$ python -q
>>> import numpy as np
>>> np.set_printoptions(suppress=True, linewidth=100)
>>> m1 = np.loadtxt("x.csv", delimiter=",")
>>> m1.round(1)
array([[ 6.4, -1.5, -2. , -0.6, -0.4,  0.2,  0.3],
       [-1.5,  2.3, -1.2,  1.8, -0.7, -1.5, -0.5],
       [-2. , -1.2,  4.3, -2. , -0.6, -0.5, -0.6],
       [-0.6,  1.8, -2. ,  5.7,  0.3,  0.5, -0.8],
       [-0.4, -0.7, -0.6,  0.3,  6.4, -1.5,  1.4],
       [ 0.2, -1.5, -0.5,  0.5, -1.5,  4.9, -0.1],
       [ 0.3, -0.5, -0.6, -0.8,  1.4, -0.1,  5. ]])
>>> # equal to its transpose
>>> T = np.stack([m1, -1 * m1, m1[::-1]])
>>> print((T @ m1.T).shape)
(3, 7, 7)
>>> np.linalg.matrix_rank(T.reshape(3, -1))
np.int64(2)
>>> print(np.round(np.einsum("bij,cij->bc", T, T), 1))
[[ 237.  -237.    24.8]
 [-237.   237.   -24.8]
 [  24.8  -24.8  237. ]]
>>> f, g = m1[0], m1[1]
>>> np.round(f @ f, 1)
np.float64(48.4)
>>> np.round(f @ g, 1)
np.float64(-12.0)
>>> pr = (f @ g) / (f @ f) * f
>>> print(np.linalg.matrix_rank(np.outer(f, g)))
1
>>> np.round(g - pr, 1)
array([ 0.1,  2. , -1.7,  1.6, -0.8, -1.5, -0.4])
>>> rk = np.linalg.matrix_rank(m1)
>>> rk
np.int64(6)
>>> ns = np.linalg.svd(m1)[2][rk:].T
>>> np.allclose(m1 @ ns, 0)
True
>>> np.linalg.matrix_rank(m1.T @ m1), np.linalg.matrix_rank(m1 @ m1.T)
(np.int64(6), np.int64(6))
>>> [int(np.linalg.matrix_rank(np.delete(m1, i, axis=0))) for i in range(7)]
[6, 6, 6, 6, 6, 6, 6]
>>> q, _ = np.linalg.qr(np.array([[1.0, 0.4, 0.2], [0.9, -0.4, -1.4], [-0.4, -0.9, 0.2]]))
>>> mat = q[:, :3]
>>> print(mat.round(1))
[[-0.7  0.2  0.7]
 [-0.6 -0.6 -0.5]
 [ 0.3 -0.8  0.5]]
>>> f = np.array([2, 0, 2])
>>> out = mat + np.outer(f, np.eye(3)[0])
>>> np.linalg.matrix_rank(np.linalg.inv(out) - np.linalg.inv(mat), tol=1e-8)
np.int64(1)
>>> out.round(1)
array([[ 1.3,  0.2,  0.7],
       [-0.6, -0.6, -0.5],
       [ 2.3, -0.8,  0.5]])
>>> np.round(np.linalg.det(out) / np.linalg.det(mat), 1), round(float(1 + np.linalg.solve(mat, f)[0]), 1)
(np.float64(0.1), 0.1)
>>> feats = np.array([[2, 0, 0, 1, 0], [0, 1, 1, 1, 2], [2, 2, 0, 2, 1]])
>>> np.round(np.abs(mat).max(), 1)
np.float64(0.8)
>>> np.round(mat - mat[0], 1)
array([[ 0. ,  0. ,  0. ],
       [ 0.1, -0.8, -1.2],
       [ 1. , -1. , -0.1]])
>>> print(mat.shape)
(3, 3)
>>> np.unravel_index(np.abs(mat).argmax(), mat.shape)
(np.int64(2), np.int64(1))
>>> np.linalg.matrix_rank(mat)
np.int64(3)
>>> def softmax(z):
...     e = np.exp(z - z.max(axis=-1, keepdims=True))
...     return e / e.sum(axis=-1, keepdims=True)
... 
>>> np.round(softmax(feats[1] + -2), 1)
array([0.1, 0.2, 0.2, 0.2, 0.4])
>>> np.round(softmax(feats).sum(axis=1), 1)
array([1., 1., 1.])
>>> np.round(softmax(feats[1]), 1)
array([0.1, 0.2, 0.2, 0.2, 0.4])
>>> S = feats @ feats.T / np.sqrt(5)
>>> softmax(S).round(6).argmax(axis=1)
array([2, 1, 2])
>>> print(np.round(softmax(S)[1] @ feats, 1))
[0.8 1.3 0.6 1.4 1.5]
>>> x = np.array([-1, 1, 2, -1, -2])
>>> h1 = np.maximum(feats @ x, 0)
>>> h1
array([0, 0, 0])
>>> print(np.maximum(feats @ (3 * x), 0))
[0 0 0]
>>> feats.T @ h1
array([0, 0, 0, 0, 0])
>>> rng = np.random.default_rng(55681)
>>> out = feats + rng.integers(-2, 3, (3, 2)) @ rng.integers(-2, 3, (2, 5))
>>> out
array([[-2,  0,  4,  1,  0],
       [ 0, -1,  1,  1,  0],
       [ 2,  0,  0,  2, -1]])
>>> np.round(np.linalg.svd(out - feats, compute_uv=False), 1) + 0
array([5.7, 4. , 0. ])
>>> out - feats
array([[-4,  0,  4,  0,  0],
       [ 0, -2,  0,  0, -2],
       [ 0, -2,  0,  0, -2]])
>>> A = np.load("a.npy")
>>> A
array([[ -7,   8,  -7,   1],
       [ -1,   3,  -2,  -6],
       [ -6,   9,  -4, -14],
       [ -4,  11,  -8, -18],
       [ -5,   5, -17, -18],
       [  3,   8, -12, -24],
       [  6,   7, -16, -28],
       [  0,   1, -13, -35],
       [  8,   1, -14, -41],
       [  2,   0, -10, -33],
       [  9,   3, -10, -28],
       [ 14,   0,  -9, -25],
       [ 22,   4, -11, -18],
       [ 13,  -5, -20, -21],
       [ 21,   3, -23, -15],
       [ 24,  12, -17, -11],
       [ 23,   9, -12, -17],
       [ 20,   6, -21, -15],
       [ 22,   6, -25, -14],
       [ 27,  12, -26, -17],
       [ 32,  16, -30, -20],
       [ 24,  19, -39, -26],
       [ 16,  20, -40, -35],
       [ 16,  28, -47, -41],
       [ 23,  27, -46, -47],
       [ 15,  28, -41, -39],
       [ 23,  35, -34, -38],
       [ 22,  31, -30, -34],
       [ 29,  32, -25, -34]])
>>> C2 = np.cov(A, rowvar=False)
>>> np.round(np.linalg.eigvalsh(C2)[::-1], 1)
array([370.5, 104.4,  53.9,  30.3])
>>> W0 = np.loadtxt("sample15.csv", delimiter=",")
>>> W0.round(1) + 0
array([[  0. ,  -1.4,  -0.7,  -2.1,   0.8,  -0.2,   4.7,  -0.1],
       [-18.9,   3.5,  -0.9,  -0.2,   0. ,  -0.5, -12.3,   0.1],
       [  5.7,   0.3,  -0.4,  -2.2,  -1.3,   0. ,  26. ,  -0.1],
       [ -3.8,   8. ,  -1.1,  -1.8,   1.3,  -0.1, -22.8,   0. ],
       [  8.9,   1.3,   0.4,  -3.5,  -0.1,  -0.6,  -0.6,   0.1],
       [  1.4,  -5.4,   0.2,  -0.2,  -0.7,   0.3,   9.2,  -0.1],
       [ -2.7,  -4.6,  -0.8,   4.9,   0.3,   0.3,  26.8,   0. ],
       [-19.3,  -5.8,   1.2,   4.3,  -0.7,   0.2, -14.5,   0.3],
       [-10.6,   1.6,  -0.2,   2.3,  -1.2,   0.2,  41.2,  -0.1],
       [ 14.7,  -4.5,   1.7,  -4.1,   0.5,   0. ,  18.7,   0. ],
       [ -3.2,   1. ,   0.1,  -3.4,  -0.7,   0.2,   8.7,  -0.2],
       [ -0.9,   1.2,  -3.2,  -4.1,  -0.1,  -0.6,  24.6,   0.2],
       [ -7.8,  -0.4,   0.9,   2.1,   1.1,  -0.1,  39.5,  -0.3],
       [ -7.9,   3.3,   1.1,   0.1,  -0.5,   0.4,  18.9,   0. ],
       [-12.7,  -4.8,  -0.6,  -5.7,   0. ,  -0.3, -17.9,   0.2],
       [ 12. ,  -0.6,  -1.7,   1.4,   0.1,   0. ,  34.6,  -0.1],
       [  1.3,   1.7,   0.2,   2.5,  -0.7,   0.1,  11.5,   0.1],
       [ -4. ,  -2.8,  -0.7,   1.7,   0.5,   0. ,  10.8,   0.2],
       [ 15.1,  -2.7,   0. ,   1.9,  -1.3,   0.3,   4.3,  -0.1],
       [  2.6,  -8.5,   0.6,   2.6,  -0.8,  -0.1,   2.9,   0. ],
       [ -0.2,   0.9,   0.2,   3.9,   0.6,  -0.2,   7.2,   0.1]])
>>> Xs = W0 - W0.mean(axis=0)
>>> evecs = np.linalg.svd(Xs)[2][:6]
>>> out = Xs - Xs @ evecs.T @ evecs
>>> np.round(np.diag(evecs.T @ evecs), 1) + 0
array([1., 1., 1., 1., 1., 0., 1., 0.])
>>> print(np.round(out.std(axis=0), 1) + 0)
[0.  0.  0.  0.  0.  0.2 0.  0.1]
>>> hat = W0 @ np.linalg.solve(W0.T @ W0, W0.T)
>>> np.round(np.linalg.eigvalsh(hat), 1) + 0
array([0., 0., 0., 0., 0., 0., 0., 0., 0., 0., 0., 0., 0., 1., 1., 1., 1., 1., 1., 1., 1.])
>>> np.round(np.diag(hat), 1)
array([0.1, 0.4, 0.3, 0.4, 0.4, 0.2, 0.4, 0.5, 0.4, 0.7, 0.3, 0.6, 0.7, 0.4, 0.5, 0.3, 0.2, 0.3,
       0.3, 0.4, 0.3])
>>> np.allclose(hat @ hat, hat)
True
>>> round(float(np.linalg.norm(W0[12], 1)), 1), np.round(np.linalg.norm(W0[12], np.inf), 1)
(52.3, np.float64(39.5))
>>> print(np.round(np.linalg.norm(W0, 2), 1))
94.7
>>> round(np.linalg.norm(W0, 1), 1), round(float(np.linalg.norm(W0, np.inf)), 1)
(np.float64(357.9), 57.5)
>>> np.round(np.linalg.norm(W0, axis=0), 1)
array([43.4, 17.7,  4.9, 13.9,  3.4,  1.3, 94.2,  0.7])
>>> F = np.loadtxt("case14.csv", delimiter=",")
>>> F
array([[ 1.,  2.,  5.],
       [-2., -3.,  0.],
       [ 0.,  0.,  7.]])
>>> U, s, Vt = np.linalg.svd(F)
>>> np.argmax(s[:-1] / (s[1:] + 1e-6)) + 1
np.int64(2)
>>> out = U[:, :2] @ np.diag(s[:2]) @ Vt[:2]
>>> round(float(np.abs(F - out).max()), 1)
0.1
>>> np.linalg.matrix_rank(F, rtol=0.05)
np.int64(2)
>>> out.round(1) + 0
array([[ 1.1,  1.9,  5. ],
       [-1.9, -3. ,  0. ],
       [-0.1,  0.1,  7. ]])
>>> J = np.loadtxt("run12.csv", delimiter=",")
>>> J
array([[0., 0., 0., 1., 1., 0., 0., 0., 1.],
       [0., 0., 0., 1., 0., 0., 1., 1., 0.],
       [0., 0., 0., 0., 0., 0., 0., 0., 0.],
       [1., 1., 0., 0., 0., 1., 0., 1., 0.],
       [1., 0., 0., 0., 0., 0., 1., 0., 0.],
       [0., 0., 0., 1., 0., 0., 0., 0., 0.],
       [0., 1., 0., 0., 1., 0., 0., 0., 1.],
       [0., 1., 0., 1., 0., 0., 0., 0., 0.],
       [1., 0., 0., 0., 0., 0., 1., 0., 0.]])
>>> # equal to its transpose
>>> C2 = J.T @ J
>>> (J @ J.T).shape
(9, 9)
>>> np.round(np.linalg.svd(J, compute_uv=False) ** 2, 1) + 0
array([7.4, 5.1, 3.4, 2.5, 1. , 0.6, 0. , 0. , 0. ])
>>> data = np.array([[2, 3, 4, 5, 6, 7],
...     [8, 9, 10, 11, 12, 13],
...     [14, 15, 16, 17, 18, 19],
...     [20, 21, 22, 23, 24, 25],
...     [26, 27, 28, 29, 30, 31],
...     [32, 33, 34, 35, 36, 37]])
>>> C2 = feats.T @ feats
>>> np.diag(C2)
array([8, 5, 1, 6, 5])
>>> print(np.linalg.matrix_rank(C2))
3
>>> print(C2)
[[8 4 0 6 2]
 [4 5 1 5 4]
 [0 1 1 1 2]
 [6 5 1 6 4]
 [2 4 2 4 5]]
>>> np.trace(C2), (feats ** 2).sum()
(np.int64(25), np.int64(25))
>>> evals, evecs = np.linalg.eigvalsh(C2)
Traceback (most recent call last):
  File "<python-input-91>", line 1, in <module>
    evals, evecs = np.linalg.eigvalsh(C2)
    ^^^^^^^^^^^^
ValueError: too many values to unpack (expected 2)
>>> evals, evecs = np.linalg.eigh(C2)
>>> (evals > 1e-8).sum(), (evals < -1e-8).sum()
(np.int64(3), np.int64(0))
>>> print(np.round(evecs.T @ evecs, 1) + 0)
[[1. 0. 0. 0. 0.]
 [0. 1. 0. 0. 0.]
 [0. 0. 1. 0. 0.]
 [0. 0. 0. 1. 0.]
 [0. 0. 0. 0. 1.]]
>>> np.round(np.linalg.eigvalsh(C2 @ C2), 1) + 0
array([  0. ,   0. ,   0.7,  26.4, 361.9])
>>> np.round(evecs.T @ C2 @ evecs, 1) + 0
array([[ 0. ,  0. ,  0. ,  0. ,  0. ],
       [ 0. ,  0. ,  0. ,  0. ,  0. ],
       [ 0. ,  0. ,  0.8,  0. ,  0. ],
       [ 0. ,  0. ,  0. ,  5.1,  0. ],
       [ 0. ,  0. ,  0. ,  0. , 19. ]])
>>> round(evals.sum(), 1), np.trace(C2)
(np.float64(25.0), np.int64(25))
>>> evals.round(1) + 0
array([ 0. ,  0. ,  0.8,  5.1, 19. ])
>>> f, g = data[2], data[1]
>>> f @ g
np.int64(1057)
>>> print(f @ f)
1651
>>> pr = (f @ g) / (f @ f) * f
>>> np.round((g - pr) @ f, 1)
np.float64(-0.0)
>>> np.outer(f, g)
array([[112, 126, 140, 154, 168, 182],
       [120, 135, 150, 165, 180, 195],
       [128, 144, 160, 176, 192, 208],
       [136, 153, 170, 187, 204, 221],
       [144, 162, 180, 198, 216, 234],
       [152, 171, 190, 209, 228, 247]])
>>> np.linalg.matrix_rank(np.outer(f, g))
np.int64(1)
>>> pr.round(1)
array([ 9. ,  9.6, 10.2, 10.9, 11.5, 12.2])
>>> rk = np.linalg.matrix_rank(data)
>>> rk
np.int64(2)
>>> ns = np.linalg.svd(data)[2][rk:].T
>>> [int(np.linalg.matrix_rank(np.delete(data, i, axis=0))) for i in range(6)]
[2, 2, 2, 2, 2, 2]
>>> ns.shape
(6, 4)
>>> print(np.allclose(data @ ns, 0))
True
>>> print(np.round(ns @ ns.T, 1) + 0)
[[ 0.5 -0.4 -0.2 -0.1  0.   0.2]
 [-0.4  0.7 -0.2 -0.1  0.   0. ]
 [-0.2 -0.2  0.8 -0.2 -0.1 -0.1]
 [-0.1 -0.1 -0.2  0.8 -0.2 -0.2]
 [ 0.   0.  -0.1 -0.2  0.7 -0.4]
 [ 0.2  0.  -0.1 -0.2 -0.4  0.5]]
